$ python -q
>>> import numpy as np
>>> from numpy import linalg as LA
>>> np.set_printoptions(precision=3, suppress=True, linewidth=200)
>>> rng = np.random.default_rng(38)
>>> theta = np.sort(rng.uniform(-2, 2, 14))
>>> F = np.c_[theta, theta ** 2, theta ** 3] @ np.array([[-1, -1, -1, 3, -2, -2, 1],
...     [1, 1, -2, -3, -2, -3, 0],
...     [-3, -2, -1, 1, 3, -1, 0]])
>>> F.round(3) + 0
array([[ 23.981,  17.732,   1.306, -21.952, -21.848,  -0.245,  -1.842],
       [ 19.502,  14.54 ,   0.849, -18.807, -17.294,  -0.354,  -1.706],
       [ 12.927,   9.815,   0.309, -13.886, -10.679,  -0.363,  -1.46 ],
       [  5.013,   4.01 ,   0.   ,  -7.013,  -3.012,  -0.001,  -1.001],
       [  0.354,   0.339,   0.14 ,  -0.941,   0.327,   0.326,  -0.247],
       [  0.066,   0.066,   0.054,  -0.197,   0.115,   0.112,  -0.062],
       [  0.061,   0.061,   0.051,  -0.181,   0.107,   0.104,  -0.057],
       [  0.014,   0.014,   0.013,  -0.041,   0.027,   0.027,  -0.014],
       [ -0.717,  -0.561,  -1.274,   0.902,  -1.188,  -2.103,   0.538],
       [ -1.164,  -0.848,  -1.923,   0.967,  -1.342,  -3.067,   0.681],
       [ -2.159,  -1.474,  -3.121,   0.998,  -1.262,  -4.779,   0.882],
       [ -2.564,  -1.728,  -3.555,   1.   ,  -1.15 ,  -5.385,   0.942],
       [ -6.768,  -4.36 ,  -7.342,   1.039,   0.95 , -10.478,   1.34 ],
       [-14.277,  -9.097, -12.898,   1.389,   6.093, -17.623,   1.73 ]])
>>> r0 = np.array([0, 2, 1])
>>> np.polyval(r0, F[3])
array([ 11.025,   9.019,   1.   , -13.025,  -5.023,   0.998,  -1.002])
>>> np.convolve(F[3], r0)
array([  0.   ,  10.025,  13.032,   4.01 , -14.025, -13.036,  -3.014,  -2.003,  -1.001])
>>> cen = F - F.mean(axis=0)
>>> V = LA.svd(cen)[2][:3]
>>> Y = cen - cen @ V.T @ V
>>> LA.norm(Y, axis=1).round(6).argmax()
np.int64(0)
>>> np.round(LA.norm(Y) / LA.norm(cen), 3)
np.float64(0.0)
>>> np.diag(V.T @ V)
array([0.368, 0.183, 0.279, 0.809, 0.711, 0.598, 0.051])
>>> (cen @ V.T).std(axis=0)
array([16.398,  5.354,  1.499])
>>> round(np.trace(LA.pinv(F) @ F), 3)
np.float64(3.0)
>>> left, s, vt = LA.svd(F)
>>> np.argmax(s[:-1] / (s[1:] + 1e-6)) + 1
np.int64(3)
>>> Y = left[:, :3] @ np.diag(s[:3]) @ vt[:3]
>>> LA.matrix_rank(F, rtol=0.05)
np.int64(3)
>>> d = LA.norm(F[:, None] - F[None], axis=-1)
>>> d[13].round(6).argsort(kind="stable")[:4]
array([13, 12, 11, 10])
>>> d[:5, :5]
array([[ 0.   ,  7.818, 19.386, 33.594, 42.405],
       [ 7.818,  0.   , 11.571, 25.793, 34.657],
       [19.386, 11.571,  0.   , 14.242, 23.207],
       [33.594, 25.793, 14.242,  0.   ,  9.159],
       [42.405, 34.657, 23.207,  9.159,  0.   ]])
>>> np.flatnonzero(d[13] < d.mean() / 2)
array([13])
>>> np.unravel_index(d.round(6).argmax(), d.shape)
(np.int64(0), np.int64(13))
>>> LA.matrix_rank(d ** 2)
np.int64(5)
>>> d.mean(axis=1).argmax()
np.int64(0)
>>> E = np.loadtxt("w.csv", delimiter=",")
>>> E
array([[ 2.913,  0.158, -2.009,  0.679],
       [ 0.158, -1.258,  0.242,  1.802],
       [-2.009,  0.242, -1.05 ,  0.464],
       [ 0.679,  1.802,  0.464,  2.395]])
>>> # equal to its transpose
>>> r0, v = E[3], E[1]
>>> round(r0 @ v, 3)
np.float64(2.268)
>>> round(float(r0 @ r0), 3)
9.66
>>> p = (r0 @ v) / (r0 @ r0) * r0
>>> (v - p) @ r0
np.float64(0.0)
>>> p
array([0.159, 0.423, 0.109, 0.562])
>>> vals, V = LA.eigh(E)
>>> np.abs(V[:, -1]).round(6).argmax()
np.int64(0)
>>> LA.eigvalsh(E + 4 * np.eye(4))
array([2.   , 2.001, 7.   , 8.   ])
>>> LA.eigvalsh(E @ E)
array([ 3.997,  4.   ,  8.997, 15.998])
>>> vals, V = LA.eigh(E)
>>> vec = np.array([-3, 0, -2, -3])
>>> (np.sign(V[:, -1].round(6)) == np.sign(V[0, -1].round(6))).astype(int)
array([1, 1, 0, 1])
>>> round(vec @ E @ vec / (vec @ vec), 3), round(vals[0], 3), np.round(vals[-1], 3)
(np.float64(1.693), np.float64(-2.0), np.float64(4.0))
>>> Y = np.array([[-2, 1, 3], [1, 2, -1], [-2, 3, -2], [1, -1, -1]])
>>> E @ Y
array([[-0.971, -3.477, 11.92 ],
       [-0.256, -3.434, -0.554],
       [ 6.824, -5.139, -4.633],
       [ 1.911,  3.28 , -3.088]])
>>> np.einsum("ij,ij->i", E, E)
array([13.008,  4.913,  5.412,  9.66 ])
>>> LA.matrix_rank(E @ Y)
np.int64(3)
>>> np.einsum("ij->j", E)
array([ 1.741,  0.944, -2.353,  5.34 ])
>>> try:
...     LA.cholesky(E)
... except LA.LinAlgError as e:
...     print(e)
... 
Matrix is not positive definite
>>> np.all(LA.eigvalsh(E) > 0)
np.False_
>>> m1 = np.load("arr.npy")
>>> m1
array([[0, 0, 1, 0, 0],
       [0, 0, 0, 0, 0],
       [1, 0, 0, 0, 0],
       [0, 0, 0, 0, 1],
       [0, 0, 0, 1, 0]])
>>> vals, V = LA.eigvalsh(m1)
Traceback (most recent call last):
  File "<python-input-55>", line 1, in <module>
    vals, V = LA.eigvalsh(m1)
    ^^^^^^^
ValueError: too many values to unpack (expected 2)
>>> vals, V = LA.eigh(m1)
>>> LA.eigvalsh(m1 @ m1)
array([0., 1., 1., 1., 1.])
>>> np.round(V @ np.diag(vals) @ V.T, 3) + 0
array([[0., 0., 1., 0., 0.],
       [0., 0., 0., 0., 0.],
       [1., 0., 0., 0., 0.],
       [0., 0., 0., 0., 1.],
       [0., 0., 0., 1., 0.]])
>>> np.unique(vals.round(6) + 0, return_counts=True)[1]
array([2, 1, 2])
>>> LA.eigvalsh(m1 + 5 * np.eye(5))
array([4., 4., 5., 6., 6.])
>>> rk = LA.matrix_rank(m1)
>>> rk
np.int64(4)
>>> ns = LA.svd(m1)[2][rk:].T
>>> [int(LA.matrix_rank(np.delete(m1, i, axis=0))) for i in range(5)]
[3, 4, 3, 3, 3]
>>> ns.shape
(5, 1)
>>> [int(LA.matrix_rank(m1[:i])) for i in range(1, len(m1) + 1)]
[1, 1, 2, 3, 4]
>>> ns[:, 0] / ns[np.abs(ns[:, 0]).round(6).argmax(), 0]
array([0., 1., 0., 0., 0.])
>>> np.allclose(m1 @ ns, 0)
True
>>> left, s, vt = LA.svd(m1)
>>> V = vt[:(s > 1e-8).sum()]
>>> vec = m1[3] + 3 * m1[4] + rng.integers(2) * np.eye(5)[2]
>>> vec
array([0., 0., 0., 3., 1.])
>>> np.diag(V.T @ V)
array([1., 0., 1., 1., 1.])
>>> V.T @ V
array([[1., 0., 0., 0., 0.],
       [0., 0., 0., 0., 0.],
       [0., 0., 1., 0., 0.],
       [0., 0., 0., 1., 0.],
       [0., 0., 0., 0., 1.]])
>>> X = np.load("dump.npy")
>>> X
array([[ 0,  2,  0,  2,  2,  2, -6,  1,  2,  1],
       [ 2,  1,  1,  1,  2,  2, -3,  2,  0,  2],
       [ 1,  1,  0,  2,  0,  2, -6,  0,  2,  2],
       [ 2,  2,  1,  1,  2,  2, -3,  0,  2,  1],
       [ 1,  1,  0,  2,  1,  2, -6,  0,  2,  2],
       [ 1,  2,  0,  1,  2,  1, -3,  0,  2,  2],
       [ 1,  1,  2,  2,  2,  0, -6,  2,  0,  0]])
>>> blk = np.stack([X, -1 * X, X[::-1]])
>>> LA.matrix_rank(blk)
array([7, 7, 7])
>>> LA.matrix_rank(blk.reshape(3, -1))
np.int64(2)
>>> blk.sum(axis=0)
array([[ 1,  1,  2,  2,  2,  0, -6,  2,  0,  0],
       [ 1,  2,  0,  1,  2,  1, -3,  0,  2,  2],
       [ 1,  1,  0,  2,  1,  2, -6,  0,  2,  2],
       [ 2,  2,  1,  1,  2,  2, -3,  0,  2,  1],
       [ 1,  1,  0,  2,  0,  2, -6,  0,  2,  2],
       [ 2,  1,  1,  1,  2,  2, -3,  2,  0,  2],
       [ 0,  2,  0,  2,  2,  2, -6,  1,  2,  1]])
>>> np.einsum("bij,cij->bc", blk, blk)
array([[ 313, -313,  284],
       [-313,  313, -284],
       [ 284, -284,  313]])
>>> Y = X / np.sqrt((X ** 2).mean(axis=1, keepdims=True))
>>> Y[5]
array([ 0.598,  1.195,  0.   ,  0.598,  1.195,  0.598, -1.793,  0.   ,  1.195,  1.195])
>>> LA.norm(Y, axis=1)
array([3.162, 3.162, 3.162, 3.162, 3.162, 3.162, 3.162])
>>> Y = np.array([[1, 2],
...     [2, 0],
...     [1, 0],
...     [0, 3],
...     [3, 0],
...     [0, 1],
...     [2, 1],
...     [0, 1],
...     [3, 3],
...     [1, 3]])
>>> Y.T @ X.T
array([[ 5,  7, -1, 14,  2, 13, -1],
       [12, 14, 16, 15, 16, 15,  4]])
>>> np.einsum("ik,kj->ji", X, Y)
array([[ 5,  7, -1, 14,  2, 13, -1],
       [12, 14, 16, 15, 16, 15,  4]])
>>> X - X[0]
array([[ 0,  0,  0,  0,  0,  0,  0,  0,  0,  0],
       [ 2, -1,  1, -1,  0,  0,  3,  1, -2,  1],
       [ 1, -1,  0,  0, -2,  0,  0, -1,  0,  1],
       [ 2,  0,  1, -1,  0,  0,  3, -1,  0,  0],
       [ 1, -1,  0,  0, -1,  0,  0, -1,  0,  1],
       [ 1,  0,  0, -1,  0, -1,  3, -1,  0,  1],
       [ 1, -1,  2,  0,  0, -2,  0,  1, -2, -1]])
>>> X.mean(axis=0)
array([ 1.143,  1.429,  0.571,  1.571,  1.571,  1.571, -4.714,  0.714,  1.429,  1.429])
>>> LA.svd(X, compute_uv=False)
array([16.522,  4.131,  3.677,  2.307,  1.595,  1.178,  0.438])
>>> X.sum(axis=0)
array([  8,  10,   4,  11,  11,  11, -33,   5,  10,  10])
>>> LA.matrix_rank(X)
np.int64(7)
>>> LA.rank(X)
Traceback (most recent call last):
  File "<python-input-93>", line 1, in <module>
    LA.rank(X)
    ^^^^^^^
AttributeError: module 'numpy.linalg' has no attribute 'rank'
>>> data = np.vander(np.arange(9) - 3, 4, increasing=True)
>>> data
array([[  1,  -3,   9, -27],
       [  1,  -2,   4,  -8],
       [  1,  -1,   1,  -1],
       [  1,   0,   0,   0],
       [  1,   1,   1,   1],
       [  1,   2,   4,   8],
       [  1,   3,   9,  27],
       [  1,   4,  16,  64],
       [  1,   5,  25, 125]])
>>> # column 3 dominates
>>> Y = data / np.sqrt((data ** 2).mean(axis=1, keepdims=True))
>>> Y[2]
array([ 1., -1.,  1., -1.])
>>> LA.matrix_rank(Y) == LA.matrix_rank(data)
np.True_
>>> left, s, vt = LA.svd(data, full_matrices=False)
>>> np.round(left.T @ data @ vt.T, 3) + 0
array([[148.938,   0.   ,   0.   ,   0.   ],
       [  0.   ,  16.281,   0.   ,   0.   ],
       [  0.   ,   0.   ,   3.642,   0.   ],
       [  0.   ,   0.   ,   0.   ,   1.744]])
>>> np.abs(vt[0])
array([0.009, 0.049, 0.193, 0.98 ])
>>> s / s[0]
array([1.   , 0.109, 0.024, 0.012])
>>> np.allclose(left * s @ vt, data)
True
>>> np.round(vt @ vt.T, 3) + 0
array([[1., 0., 0., 0.],
       [0., 1., 0., 0.],
       [0., 0., 1., 0.],
       [0., 0., 0., 1.]])
>>> LA.svd(data, compute_uv=False)
array([148.938,  16.281,   3.642,   1.744])
>>> LA.matrix_rank(data)
np.int64(4)
>>> round(float(LA.norm(data)), 3)
149.88
>>> data.mean(axis=0)
array([ 1.   ,  1.   ,  7.667, 21.   ])
>>> data.shape
(9, 4)
>>> data.sum(axis=0)
array([  9,   9,  69, 189])
>>> Y = np.c_[data[:, :2] @ np.array([[-3, -2], [1, 2]]), np.array([2, 3, 2, -2, 1, -2, 2, 1, 0])]
>>> Y
array([[-6, -8,  2],
       [-5, -6,  3],
       [-4, -4,  2],
       [-3, -2, -2],
       [-2,  0,  1],
       [-1,  2, -2],
       [ 0,  4,  2],
       [ 1,  6,  1],
       [ 2,  8,  0]])
>>> np.round(LA.lstsq(data, Y[:, 0])[0], 3) + 0
array([-3.,  1.,  0.,  0.])
>>> np.round(LA.norm(Y - data @ LA.lstsq(data, Y)[0], axis=0), 3) + 0
array([0.   , 0.   , 4.299])
>>> LA.matrix_rank(Y)
np.int64(3)
>>> LA.norm(LA.qr(data)[0].T @ Y, axis=0) ** 2 / ((Y ** 2).sum(axis=0) + 1e-12)
array([1.   , 1.   , 0.404])
>>> vec = np.array([0, 1, 3, -2])
>>> target = data @ vec
>>> coef, lr = np.zeros(4), 1 / LA.norm(data, 2) ** 2
>>> for i in range(25):
...     coef -= lr * data.T @ (data @ coef - target)
...     if i % 5 == 0: print(i, round(LA.norm(data @ coef - target), 3))
... 
0 51.648
5 48.66
10 45.847
15 43.2
20 40.709
>>> round(float(LA.cond(data)), 3)
85.411
>>> coef
array([ 0.089, -0.122,  0.55 , -1.461])
>>> K = np.load("mat.npy")
>>> K
array([[-1.234,  0.106,  1.145, -0.44 ,  0.185, -0.512, -0.138, -0.988, -1.761],
       [ 0.106,  0.623, -0.32 , -0.648, -0.515,  0.861,  0.542,  0.54 , -0.292],
       [ 1.145, -0.32 ,  2.159,  0.517,  0.115,  0.627,  0.05 ,  0.288,  0.304],
       [-0.44 , -0.648,  0.517,  1.944, -0.252, -0.063, -0.135, -0.087, -0.697],
       [ 0.185, -0.515,  0.115, -0.252,  1.049,  1.234,  0.566,  1.141, -0.569],
       [-0.512,  0.861,  0.627, -0.063,  1.234,  0.473, -0.474, -0.124,  0.427],
       [-0.138,  0.542,  0.05 , -0.135,  0.566, -0.474,  0.78 , -0.277,  0.113],
       [-0.988,  0.54 ,  0.288, -0.087,  1.141, -0.124, -0.277,  1.446,  0.064],
       [-1.761, -0.292,  0.304, -0.697, -0.569,  0.427,  0.113,  0.064,  0.76 ]])
>>> [round(float(LA.det(K[:i, :i])), 2) + 0 for i in range(1, 10)]
[-1.23, -0.78, -2.45, -3.31, -0.46, 20.2, 28.52, 54.26, 215.93]
